% python3 -q
>>> import numpy as np
>>> import numpy.linalg as la
>>> np.set_printoptions(precision=2, suppress=True, linewidth=120, sign=" ")
>>> F = np.load("layer10.npy")
>>> F
array([[ 4,  0, -4, -2, -4],
       [ 0,  0,  0,  0,  0],
       [-4,  0,  4,  2,  4],
       [-2,  0,  2,  1,  2],
       [-4,  0,  4,  2,  4]])
>>> # symmetric, so the eigenvalues are real
>>> r = la.matrix_rank(F)
>>> print(r)
1
>>> ns = la.svd(F)[2][r:].T
>>> [int(la.matrix_rank(np.delete(F, i, axis=0))) for i in range(5)]
[1, 1, 1, 1, 1]
>>> np.round(ns @ ns.T, 2) + 0
array([[ 0.69,  0.  ,  0.31,  0.15,  0.31],
       [ 0.  ,  1.  ,  0.  ,  0.  ,  0.  ],
       [ 0.31,  0.  ,  0.69, -0.15, -0.31],
       [ 0.15,  0.  , -0.15,  0.92, -0.15],
       [ 0.31,  0.  , -0.31, -0.15,  0.69]])
>>> print(np.allclose(F @ ns, 0))
True
>>> print(ns.shape)
(5, 4)
>>> [int(la.matrix_rank(F[:i])) for i in range(1, len(F) + 1)]
[1, 1, 1, 1, 1]
>>> print([int(la.matrix_rank(F[:, :j + 1])) for j in range(5)])
[1, 1, 1, 1, 1]
>>> np.round(F @ ns, 2) + 0
array([[ 0.,  0.,  0.,  0.],
       [ 0.,  0.,  0.,  0.],
       [ 0.,  0.,  0.,  0.],
       [ 0.,  0.,  0.,  0.],
       [ 0.,  0.,  0.,  0.]])
>>> rng = np.random.default_rng(42)
>>> z = rng.permutation(5)
>>> z
array([ 4,  2,  3,  1,  0])
>>> B = F[z][:, z]
>>> np.diag(B)
array([ 4,  4,  1,  0,  4])
>>> B
array([[ 4,  4,  2,  0, -4],
       [ 4,  4,  2,  0, -4],
       [ 2,  2,  1,  0, -2],
       [ 0,  0,  0,  0,  0],
       [-4, -4, -2,  0,  4]])
>>> np.trace(B)
np.int64(13)
>>> B = F[0, 0] * F[1:] - np.outer(F[1:, 0], F[0])
>>> B
array([[ 0,  0,  0,  0,  0],
       [ 0,  0,  0,  0,  0],
       [ 0,  0,  0,  0,  0],
       [ 0,  0,  0,  0,  0]])
>>> np.flatnonzero(~B.round(6).any(axis=1))
array([ 0,  1,  2,  3])
>>> la.matrix_rank(B), la.matrix_rank(F)
(np.int64(0), np.int64(1))
>>> W0 = np.load("case4.npy")
>>> W0
array([[ 6., -4., -6.,  0.,  2.,  0.,  4.,  4.],
       [-4.,  6.,  6.,  0., -2.,  0., -4., -4.],
       [-6.,  6., 11.,  0., -3.,  0., -6., -6.],
       [ 0.,  0.,  0.,  2.,  0.,  0.,  0.,  0.],
       [ 2., -2., -3.,  0.,  3.,  0.,  2.,  2.],
       [ 0.,  0.,  0.,  0.,  0.,  2.,  0.,  0.],
       [ 4., -4., -6.,  0.,  2.,  0.,  6.,  4.],
       [ 4., -4., -6.,  0.,  2.,  0.,  4.,  6.]])
>>> ev, vecs = la.eigvalsh(W0)
Traceback (most recent call last):
  File "<python-input-29>", line 1, in <module>
    ev, vecs = la.eigvalsh(W0)
    ^^^^^^^^
ValueError: too many values to unpack (expected 2)
>>> ev, vecs = la.eigh(W0)
>>> np.unique(ev.round(6) + 0, return_counts=True)[1]
array([ 7,  1])
>>> (ev > 1e-8).sum(), (ev < -1e-8).sum()
(np.int64(8), np.int64(0))
>>> la.svd(W0, compute_uv=False)
array([ 28.,   2.,   2.,   2.,   2.,   2.,   2.,   2.])
>>> np.round(vecs.T @ vecs, 2) + 0
array([[ 1.,  0.,  0.,  0.,  0.,  0.,  0.,  0.],
       [ 0.,  1.,  0.,  0.,  0.,  0.,  0.,  0.],
       [ 0.,  0.,  1.,  0.,  0.,  0.,  0.,  0.],
       [ 0.,  0.,  0.,  1.,  0.,  0.,  0.,  0.],
       [ 0.,  0.,  0.,  0.,  1.,  0.,  0.,  0.],
       [ 0.,  0.,  0.,  0.,  0.,  1.,  0.,  0.],
       [ 0.,  0.,  0.,  0.,  0.,  0.,  1.,  0.],
       [ 0.,  0.,  0.,  0.,  0.,  0.,  0.,  1.]])
>>> np.round(vecs.T @ W0 @ vecs, 2) + 0
array([[  2.,   0.,   0.,   0.,   0.,   0.,   0.,   0.],
       [  0.,   2.,   0.,   0.,   0.,   0.,   0.,   0.],
       [  0.,   0.,   2.,   0.,   0.,   0.,   0.,   0.],
       [  0.,   0.,   0.,   2.,   0.,   0.,   0.,   0.],
       [  0.,   0.,   0.,   0.,   2.,   0.,   0.,   0.],
       [  0.,   0.,   0.,   0.,   0.,   2.,   0.,   0.],
       [  0.,   0.,   0.,   0.,   0.,   0.,   2.,   0.],
       [  0.,   0.,   0.,   0.,   0.,   0.,   0.,  28.]])
>>> A = np.load("dump.npy")
>>> A
array([[ 1, -1, -1,  1,  1, -1, -1,  1],
       [ 1, -1,  1, -1, -1,  1, -1,  1],
       [ 1, -1,  1, -1,  1, -1,  1, -1]])
>>> x0 = np.array([2, 2, 2, 3, 0, 3, 3, 2])
>>> h1 = np.maximum(A @ x0, 0)
>>> A.T @ h1
array([ 1, -1,  1, -1, -1,  1, -1,  1])
>>> h1
array([ 0,  1,  0])
>>> B = A[0, 0] * A[1:] - np.outer(A[1:, 0], A[0])
>>> B
array([[ 0,  0,  2, -2, -2,  2,  0,  0],
       [ 0,  0,  2, -2,  0,  0,  2, -2]])
>>> A[:, 0] / A[0, 0]
array([ 1.,  1.,  1.])
>>> arr = 2 * np.eye(2) + np.eye(2, k=1)
>>> print(arr)
[[ 2.  1.]
 [ 0.  2.]]
>>> B = np.array([[2, -3], [3, -3]])
>>> np.einsum("ij,ij->i", arr, arr)
array([ 5.,  4.])
>>> print(np.vstack([arr, B.T]).shape)
(4, 2)
>>> print(np.einsum("ij->j", arr))
[ 2.  3.]
>>> round(la.det(arr), 2)
np.float64(4.0)
>>> print(np.trace(arr))
4.0
>>> print((arr + arr.T) / 2)
[[ 2.   0.5]
 [ 0.5  2. ]]
>>> (arr - arr.T) / 2
array([[ 0. ,  0.5],
       [-0.5,  0. ]])
>>> np.allclose(arr, arr.T)
False
>>> np.allclose(arr @ arr.T, arr.T @ arr)
False
>>> round(float(np.abs(la.eigvals(arr)).max()), 2)
2.0
>>> Q, R = la.qr(arr)
>>> print(abs(R[0, 0]), round(float(la.norm(arr[:, 0])), 2))
2.0 2.0
>>> Q @ R
array([[ 2.,  1.],
       [ 0.,  2.]])
>>> R
array([[ 2.,  1.],
       [ 0.,  2.]])
>>> print(la.matrix_rank(arr - arr[0, 0] * np.eye(2)))
1
>>> np.prod(np.diag(arr)), np.round(la.det(arr), 2)
(np.float64(4.0), np.float64(4.0))
>>> [int(la.matrix_rank(la.matrix_power(arr, p))) for p in range(1, 3)]
[2, 2]
>>> np.sort(la.eigvals(arr))
array([ 2.,  2.])
>>> la.matrix_power(arr - np.diag(np.diag(arr)), 2)
array([[ 0.,  0.],
       [ 0.,  0.]])
>>> left, sigma, Vt = la.svd(arr, full_matrices=False)
>>> np.sqrt((sigma ** 2).sum()), round(float(la.norm(arr)), 2)
(np.float64(3.0), 3.0)
>>> np.round(left.T @ arr @ Vt.T, 2) + 0
array([[ 2.56,  0.  ],
       [ 0.  ,  1.56]])
>>> np.abs(left[:, 0]).round(6).argmax()
np.int64(0)
>>> print(np.allclose(left * sigma @ Vt, arr))
True
>>> np.round(left.T @ left, 2) + 0
array([[ 1.,  0.],
       [ 0.,  1.]])
>>> X = np.load("x.npy")
>>> X
array([[-1,  0, -2, -2],
       [-2,  3, -3, -5],
       [ 1,  0, -1, -5],
       [ 4, -3,  0, -4],
       [ 7, -3, -1, -2],
       [ 6, -4,  0,  0],
       [ 5, -2,  2, -1],
       [ 3, -2,  4,  0],
       [ 6, -4,  6, -3],
       [ 4, -6,  7, -6],
       [ 5, -4,  4, -5],
       [ 8, -2,  4, -5],
       [ 7,  1,  1, -2],
       [10,  4, -1, -4],
       [12,  5,  1, -2],
       [10,  5, -2, -3],
       [ 7,  6, -4, -2],
       [10,  5, -3,  1],
       [ 7,  7, -3, -1],
       [ 4,  6, -1, -3],
       [ 7,  7,  2, -4],
       [ 4,  9,  1, -1],
       [ 7,  7,  4, -3],
       [ 7, 10,  5, -5],
       [ 5, 11,  8, -5],
       [ 5, 11,  8, -3],
       [ 4, 14,  7, -6]])
>>> Xc = X - X.mean(axis=1)
Traceback (most recent call last):
  File "<python-input-75>", line 1, in <module>
    Xc = X - X.mean(axis=1)
         ~~^~~~~~~~~~~~~~~~
ValueError: operands could not be broadcast together with shapes (27,4) (27,) 
>>> Xc = X - X.mean(axis=0)
>>> left, sigma, Vt = la.svd(Xc, full_matrices=False)
>>> round((sigma ** 2).sum() ** 2 / (sigma ** 4).sum(), 2)
np.float64(2.58)
>>> print(sigma ** 2 / (sigma ** 2).sum())
[ 0.55  0.24  0.17  0.04]
>>> la.matrix_rank(Xc)
np.int64(4)
>>> (np.sign(left[:, 0]) == np.sign(left[0, 0])).astype(int)
array([ 1,  1,  1,  1,  1,  1,  1,  1,  1,  1,  1,  1,  1,  0,  0,  0,  0,  0,  0,  0,  0,  0,  0,  0,  0,  0,  0])
>>> data = np.loadtxt("arr.csv", delimiter=",")
>>> data
array([[-13.03,  43.31, -74.34,  25.38, -85.26],
       [-13.2 ,  40.26, -68.7 ,  23.99, -78.76],
       [-13.03,  26.94, -43.9 ,  17.37, -50.34],
       [-12.5 ,  22.45, -35.52,  14.88, -40.8 ],
       [ -9.05,  10.91, -14.24,   7.54, -16.77],
       [ -4.99,   5.01,  -4.56,   3.1 ,  -5.83],
       [ -4.  ,   3.96,  -3.17,   2.31,  -4.22],
       [ -3.89,   3.84,  -3.02,   2.22,  -4.05],
       [ -1.63,   1.66,  -0.87,   0.76,  -1.37],
       [ -1.52,   1.55,  -0.79,   0.7 ,  -1.26],
       [ -0.16,   0.18,  -0.06,   0.06,  -0.12],
       [  0.52,  -0.62,   0.17,  -0.18,   0.39],
       [  2.06,  -3.51,   0.37,  -0.31,   1.76],
       [  2.1 ,  -3.64,   0.37,  -0.3 ,   1.82],
       [  2.36,  -5.18,   0.37,  -0.04,   2.53],
       [  2.37,  -5.22,   0.37,  -0.03,   2.55],
       [  2.33,  -7.1 ,   0.45,   0.43,   3.52],
       [  2.28,  -7.51,   0.48,   0.55,   3.76],
       [  2.2 ,  -8.09,   0.54,   0.72,   4.1 ],
       [  2.09,  -8.64,   0.6 ,   0.88,   4.43],
       [  2.06,  -8.83,   0.62,   0.94,   4.54],
       [  1.98,  -9.16,   0.67,   1.04,   4.76],
       [  1.95,  -9.3 ,   0.68,   1.09,   4.84],
       [  1.91,  -9.46,   0.71,   1.14,   4.95],
       [  1.74, -10.13,   0.82,   1.35,   5.39],
       [ -1.36, -18.02,   3.03,   4.05,  11.54],
       [ -1.41, -18.11,   3.07,   4.08,  11.62],
       [ -4.73, -24.53,   5.83,   6.29,  17.59],
       [ -6.27, -27.3 ,   7.22,   7.23,  20.34],
       [ -6.53, -27.75,   7.45,   7.38,  20.8 ],
       [ -8.63, -31.37,   9.41,   8.59,  24.55],
       [-11.34, -35.89,  12.04,  10.06,  29.4 ],
       [-12.35, -37.55,  13.06,  10.59,  31.22],
       [-19.01, -48.16,  20.  ,  13.91,  43.33],
       [-24.87, -57.22,  26.45,  16.61,  54.16]])
>>> left, sigma, Vt = la.svd(data)
>>> vecs = Vt[:(sigma > 1e-8).sum()]
>>> x0 = data[11] + -1 * data[27] + rng.integers(2) * np.eye(5)[2]
>>> x0
array([  5.25,  23.91,  -5.66,  -6.47, -17.2 ])
>>> print(np.diag(vecs.T @ vecs))
[ 0.81  0.83  0.54  0.32  0.5 ]
>>> np.allclose(vecs.T @ vecs @ x0, x0)
True
>>> feats = np.load("a.npy")
>>> feats
array([[-0.14,  2.02, -1.72,  5.98],
       [ 5.99,  1.49,  1.44, -2.01],
       [-0.11,  1.23, -2.27,  4.22],
       [-0.79,  2.87,  0.57, -5.33],
       [-0.74,  3.  , -3.08,  4.96],
       [ 0.33,  2.56,  3.28, -5.34],
       [ 5.77,  2.1 ,  1.72, -0.88],
       [ 0.67,  1.72, -2.28,  5.13],
       [ 5.46, -0.59,  0.01,  0.2 ],
       [ 5.44,  0.2 ,  0.19,  1.44],
       [ 6.15,  1.92, -0.26,  0.04]])
>>> B = np.c_[feats[:, :3] @ np.array([[4, 4, 9], [4, 4, 5], [4, 5, 3]]), np.array([0, 3, 0, 1, 3, 1, 2, 1, 2, 3, 1])]
>>> B
array([[ 0.64, -1.08,  3.68,  0.  ],
       [35.68, 37.12, 65.68,  3.  ],
       [-4.6 , -6.87, -1.65,  0.  ],
       [10.6 , 11.17,  8.95,  1.  ],
       [-3.28, -6.36, -0.9 ,  3.  ],
       [24.68, 27.96, 25.61,  1.  ],
       [38.36, 40.08, 67.59,  2.  ],
       [ 0.44, -1.84,  7.79,  1.  ],
       [19.52, 19.53, 46.22,  2.  ],
       [23.32, 23.51, 50.53,  3.  ],
       [31.24, 30.98, 64.17,  1.  ]])
>>> la.matrix_rank(B)
np.int64(4)
>>> la.matrix_rank(np.c_[feats, B])
np.int64(5)
>>> np.round(la.lstsq(feats, B[:, 0])[0], 2) + 0
array([ 4.,  4.,  4.,  0.])
>>> M = np.load("data.npy")
>>> M
array([[ 5.,  4.],
       [ 4.,  5.]])
>>> z = rng.permutation(2)
>>> B = M[:, z] * rng.choice([-1, 1], 2)
>>> B
array([[-4.,  5.],
       [-5.,  4.]])
>>> left, _, Vt = la.svd(M.T @ B)
>>> np.round(la.lstsq(M, B)[0], 2) + 0
array([[ 0.,  1.],
       [-1.,  0.]])
>>> np.round(left @ Vt, 2) + 0
array([[ 0.,  1.],
       [-1.,  0.]])
